$ python -q
>>> import numpy as np
>>> import numpy.linalg as la
>>> np.set_printoptions(suppress=True, linewidth=120)
>>> feats = np.loadtxt("m.csv", delimiter=",")
>>> feats
array([[0., 0., 0., 0., 1., 0.],
       [1., 0., 0., 0., 0., 0.],
       [0., 0., 0., 1., 0., 0.],
       [0., 0., 0., 0., 0., 1.],
       [0., 0., 1., 0., 0., 0.],
       [0., 1., 0., 0., 0., 0.]])
>>> x = np.array([-1, 2, -2, -2, 1, -1])
>>> a = np.maximum(feats @ x, 0)
>>> a
array([1., 0., 0., 0., 0., 2.])
>>> np.flatnonzero(a > 1e-9)
array([0, 5])
>>> np.maximum(feats @ x, 0) - np.maximum(-feats @ x, 0)
array([ 1., -1., -2., -1., -2.,  2.])
>>> np.round(np.tanh(feats @ x), 2)
array([ 0.76, -0.76, -0.96, -0.76, -0.96,  0.96])
>>> feats.T @ a
array([0., 2., 0., 0., 1., 0.])
>>> rng = np.random.default_rng(733)
>>> idx = rng.permutation(6)
>>> idx
array([5, 4, 1, 0, 3, 2])
>>> B = feats[idx][:, idx]
>>> round(la.det(B), 2), round(float(la.det(feats[idx])), 2)
(np.float64(-1.0), 1.0)
>>> print(np.trace(B))
0.0
>>> np.round(np.sort(np.abs(la.eigvals(B))), 2)
array([1., 1., 1., 1., 1., 1.])
>>> np.diag(B)
array([0., 0., 0., 0., 0., 0.])
>>> np.allclose(B, feats)
False
>>> f = np.array([1, 0, 0, -2, 0, 0])
>>> B = feats + np.outer(f, np.eye(6)[5])
>>> B
array([[ 0.,  0.,  0.,  0.,  1.,  1.],
       [ 1.,  0.,  0.,  0.,  0.,  0.],
       [ 0.,  0.,  0.,  1.,  0.,  0.],
       [ 0.,  0.,  0.,  0.,  0., -1.],
       [ 0.,  0.,  1.,  0.,  0.,  0.],
       [ 0.,  1.,  0.,  0.,  0.,  0.]])
>>> la.matrix_rank(la.inv(B) - la.inv(feats), tol=1e-8)
np.int64(1)
>>> la.matrix_rank(B - feats)
np.int64(1)
>>> x = np.array([0, 1, 0, 1, 2, 1])
>>> feats @ np.ones(6)
array([1., 1., 1., 1., 1., 1.])
>>> feats @ (2 * x)
array([4., 0., 2., 2., 0., 2.])
>>> print(np.einsum("ij,j->i", feats, x))
[2. 0. 1. 1. 0. 1.]
>>> la.norm(feats @ x) <= la.norm(feats, 2) * la.norm(x) + 1e-9
np.True_
>>> Q, V = la.qr(feats[:, :2])[0], la.qr(feats[:, 2:])[0]
>>> sigma = la.svd(Q.T @ V, compute_uv=False)
>>> (sigma > 0.9).sum()
np.int64(0)
>>> mat = np.array([[2, 1, 0, 1, 0, 1, -2],
...     [-2, -2, 2, 2, 1, 1, 1],
...     [-1, 1, -2, 1, 0, 0, 0],
...     [2, 2, -1, 0, 0, -2, 1]])
>>> mat[:, 6] = -1 * mat[:, 4]
>>> mat
array([[ 2,  1,  0,  1,  0,  1,  0],
       [-2, -2,  2,  2,  1,  1, -1],
       [-1,  1, -2,  1,  0,  0,  0],
       [ 2,  2, -1,  0,  0, -2,  0]])
>>> B = mat + rng.integers(-2, 3, (4, 1)) @ rng.integers(-2, 3, (1, 7))
>>> B
array([[ 2,  1,  0,  1,  0,  1,  0],
       [-4,  0,  0,  0,  1,  1,  3],
       [-2,  2, -3,  0,  0,  0,  2],
       [ 4,  0,  1,  2,  0, -2, -4]])
>>> B - mat
array([[ 0,  0,  0,  0,  0,  0,  0],
       [-2,  2, -2, -2,  0,  0,  4],
       [-1,  1, -1, -1,  0,  0,  2],
       [ 2, -2,  2,  2,  0,  0, -4]])
>>> np.abs(B - mat).sum(axis=1)
array([ 0, 12,  6, 12])
>>> la.matrix_rank(B - mat, tol=1e-8)
np.int64(1)
>>> B = mat / la.norm(mat, axis=1, keepdims=True)
>>> G = B @ B.T
>>> np.round(la.norm(B, axis=1), 2)
array([1., 1., 1., 1.])
>>> G.round(2) + 0
array([[ 1.  , -0.26,  0.  ,  0.42],
       [-0.26,  1.  , -0.17, -0.76],
       [ 0.  , -0.17,  1.  ,  0.21],
       [ 0.42, -0.76,  0.21,  1.  ]])
>>> np.round(np.degrees(np.arccos(np.clip(G[1, 3], -1, 1))), 2)
np.float64(139.78)
>>> x = np.array([4, -1, 0, -3, -3, -3, -2])
>>> a = np.maximum(mat @ x, 0)
>>> a
array([ 1,  0,  0, 12])
>>> np.round(np.tanh(mat @ x), 2)
array([ 0.76, -1.  , -1.  ,  1.  ])
>>> mat.T @ a
array([ 26,  25, -12,   1,   0, -23,   0])
>>> blk = np.stack([mat, -1 * mat, mat[::-1]])
>>> blk.shape
(3, 4, 7)
>>> print(np.einsum("bij,cij->bc", blk, blk))
[[ 46 -46   4]
 [-46  46  -4]
 [  4  -4  46]]
>>> print(la.matrix_rank(blk.reshape(3, -1)))
2
>>> np.round(la.norm(blk, axis=(1, 2)), 2)
array([6.78, 6.78, 6.78])
>>> blk.sum(axis=0)
array([[ 2,  2, -1,  0,  0, -2,  0],
       [-1,  1, -2,  1,  0,  0,  0],
       [-2, -2,  2,  2,  1,  1, -1],
       [ 2,  1,  0,  1,  0,  1,  0]])
>>> arr = np.load("case15.npy")
>>> arr
array([[ 0,  5, -4, -3, -4, -1,  0,  0,  0,  0],
       [ 5,  0,  1, -4, -2,  0, -5,  4, -5,  2],
       [-4,  1, -2,  1,  0,  1,  3,  2, -1, -3],
       [-3, -4,  1,  0,  6, -4,  4,  2,  3,  4],
       [-4, -2,  0,  6, -4,  1, -5,  2, -4,  2],
       [-1,  0,  1, -4,  1, -2, -1,  0,  3,  1],
       [ 0, -5,  3,  4, -5, -1,  0,  2, -2, -3],
       [ 0,  4,  2,  2,  2,  0,  2, -6, -4,  2],
       [ 0, -5, -1,  3, -4,  3, -2, -4,  2,  0],
       [ 0,  2, -3,  4,  2,  1, -3,  2,  0,  4]])
>>> B = np.array([[4, 9], [8, 0], [8, 7], [5, 0], [3, 9], [9, 1], [4, 8]])
>>> np.einsum("ij,ij->i", mat, mat)
array([ 7, 19,  7, 13])
>>> la.matrix_rank(np.vstack([mat, B.T]))
np.int64(6)
>>> np.einsum("ik,kj->ij", mat, B)
array([[ 30,  19],
       [ 10,  -2],
       [ -7, -23],
       [ -2,   9]])
>>> np.einsum("ij->j", mat)
array([ 1,  2, -1,  4,  1,  0, -1])
>>> np.vstack([mat, B.T]).shape
(6, 7)
>>> B.T @ mat.T
array([[ 30,  10,  -7,  -2],
       [ 19,  -2, -23,   9]])
>>> m1 = np.load("test6.npy")
>>> m1
array([[ 1.,  4.,  1., -4.],
       [-2., 10.,  2., -8.],
       [-2., 10.,  2., -8.],
       [-2., 10.,  3., -9.]])
>>> U, sigma, vt = la.svd(m1)
>>> V = vt[:(sigma > 1e-8).sum()]
>>> x = m1[0] + 2 * m1[2] + rng.integers(2) * np.eye(4)[3]
>>> x
array([ -3.,  24.,   5., -20.])
>>> np.round(np.diag(V.T @ V), 2)
array([0.96, 0.83, 0.61, 0.61])
>>> print(np.allclose(V.T @ V @ x, x))
True
>>> la.matrix_rank(np.vstack([m1, x]))
np.int64(3)
>>> np.round(la.matrix_power(m1, 2), 2)
array([[ -1.,  14.,  -1.,  -8.],
       [-10.,  32.,  -2., -16.],
       [-10.,  32.,  -2., -16.],
       [-10.,  32.,  -3., -15.]])
>>> m1.inv()
Traceback (most recent call last):
  File "<python-input-77>", line 1, in <module>
    m1.inv()
    ^^^^^^
AttributeError: 'numpy.ndarray' object has no attribute 'inv'
>>> np.round(la.det(m1), 2)
np.float64(0.0)
>>> B = m1 + rng.integers(-2, 3, (4, 3)) @ rng.integers(-2, 3, (3, 4))
>>> B
array([[ 3.,  2.,  2., -6.],
       [-3., 11.,  0., -4.],
       [-1.,  7.,  4., -8.],
       [-2., 12.,  1., -9.]])
>>> print(B - m1)
[[ 2. -2.  1. -2.]
 [-1.  1. -2.  4.]
 [ 1. -3.  2.  0.]
 [ 0.  2. -2.  0.]]
>>> la.matrix_rank(B - m1, tol=1e-8)
np.int64(3)
>>> B = np.array([[3, 7, -9, 6, -6, 6, -7],
...     [-5, 0, -5, 3, 6, 9, -1],
...     [2, -7, -8, 4, 7, 6, 0],
...     [8, -7, 4, -3, -4, -5, -5],
...     [1, 0, 4, -2, 6, -3, -1],
...     [3, 7, -4, -4, -4, -6, -5],
...     [-5, -8, -2, -9, 0, -5, -3]])
>>> W2 = np.array([[-5, -5, 3], [5, -2, 5], [-1, 3, 0]])
>>> A = np.block([[B, np.zeros((7, 3))], [np.zeros((3, 7)), W2]])
>>> A
array([[ 3.,  7., -9.,  6., -6.,  6., -7.,  0.,  0.,  0.],
       [-5.,  0., -5.,  3.,  6.,  9., -1.,  0.,  0.,  0.],
       [ 2., -7., -8.,  4.,  7.,  6.,  0.,  0.,  0.,  0.],
       [ 8., -7.,  4., -3., -4., -5., -5.,  0.,  0.,  0.],
       [ 1.,  0.,  4., -2.,  6., -3., -1.,  0.,  0.,  0.],
       [ 3.,  7., -4., -4., -4., -6., -5.,  0.,  0.,  0.],
       [-5., -8., -2., -9.,  0., -5., -3.,  0.,  0.,  0.],
       [ 0.,  0.,  0.,  0.,  0.,  0.,  0., -5., -5.,  3.],
       [ 0.,  0.,  0.,  0.,  0.,  0.,  0.,  5., -2.,  5.],
       [ 0.,  0.,  0.,  0.,  0.,  0.,  0., -1.,  3.,  0.]])
>>> idx = rng.permutation(10)
>>> idx
array([2, 3, 6, 5, 8, 0, 4, 7, 9, 1])
>>> B = A[idx][:, idx]
>>> np.allclose(B, A)
False
>>> np.round(np.sort(np.abs(la.eigvals(B))), 2)
array([ 2.77,  4.05,  4.05,  7.08,  7.08,  8.14,  8.14, 10.04, 15.34, 15.34])
>>> idx = rng.permutation(10)
>>> B = A[:, idx] * rng.choice([-1, 1], 10)
>>> B
array([[-7., -7., -6., -0.,  3., -0., -6., -0.,  9., -6.],
       [-0., -1., -9., -0., -5., -0., -3., -0.,  5.,  6.],
       [ 7.,  0., -6., -0.,  2., -0., -4., -0.,  8.,  7.],
       [ 7., -5.,  5., -0.,  8., -0.,  3., -0., -4., -4.],
       [-0., -1.,  3., -0.,  1., -0.,  2., -0., -4.,  6.],
       [-7., -5.,  6., -0.,  3., -0.,  4., -0.,  4., -4.],
       [ 8., -3.,  5., -0., -5., -0.,  9., -0.,  2.,  0.],
       [-0.,  0., -0.,  5.,  0.,  5., -0., -3., -0.,  0.],
       [-0.,  0., -0.,  2.,  0., -5., -0., -5., -0.,  0.],
       [-0.,  0., -0., -3.,  0.,  1., -0., -0., -0.,  0.]])
>>> U, _, vt = la.svd(A.T @ B)
>>> np.round(la.lstsq(A, B)[0], 2) + 0
array([[ 0.,  0.,  0.,  0.,  1.,  0.,  0.,  0.,  0.,  0.],
       [-1.,  0.,  0.,  0.,  0.,  0.,  0.,  0.,  0.,  0.],
       [ 0.,  0.,  0.,  0.,  0.,  0.,  0.,  0., -1.,  0.],
       [ 0.,  0.,  0.,  0.,  0.,  0., -1.,  0.,  0.,  0.],
       [ 0.,  0.,  0.,  0.,  0.,  0.,  0.,  0.,  0.,  1.],
       [ 0.,  0., -1.,  0.,  0.,  0.,  0.,  0.,  0.,  0.],
       [ 0.,  1.,  0.,  0.,  0.,  0.,  0.,  0.,  0.,  0.],
       [ 0.,  0.,  0.,  0.,  0., -1.,  0.,  0.,  0.,  0.],
       [ 0.,  0.,  0., -1.,  0.,  0.,  0.,  0.,  0.,  0.],
       [ 0.,  0.,  0.,  0.,  0.,  0.,  0., -1.,  0.,  0.]])
>>> np.round(U @ vt, 2) + 0
array([[ 0.,  0.,  0.,  0.,  1.,  0.,  0.,  0.,  0.,  0.],
       [-1.,  0.,  0.,  0.,  0.,  0.,  0.,  0.,  0.,  0.],
       [ 0.,  0.,  0.,  0.,  0.,  0.,  0.,  0., -1.,  0.],
       [ 0.,  0.,  0.,  0.,  0.,  0., -1.,  0.,  0.,  0.],
       [ 0.,  0.,  0.,  0.,  0.,  0.,  0.,  0.,  0.,  1.],
       [ 0.,  0., -1.,  0.,  0.,  0.,  0.,  0.,  0.,  0.],
       [ 0.,  1.,  0.,  0.,  0.,  0.,  0.,  0.,  0.,  0.],
       [ 0.,  0.,  0.,  0.,  0., -1.,  0.,  0.,  0.,  0.],
       [ 0.,  0.,  0., -1.,  0.,  0.,  0.,  0.,  0.,  0.],
       [ 0.,  0.,  0.,  0.,  0.,  0.,  0., -1.,  0.,  0.]])
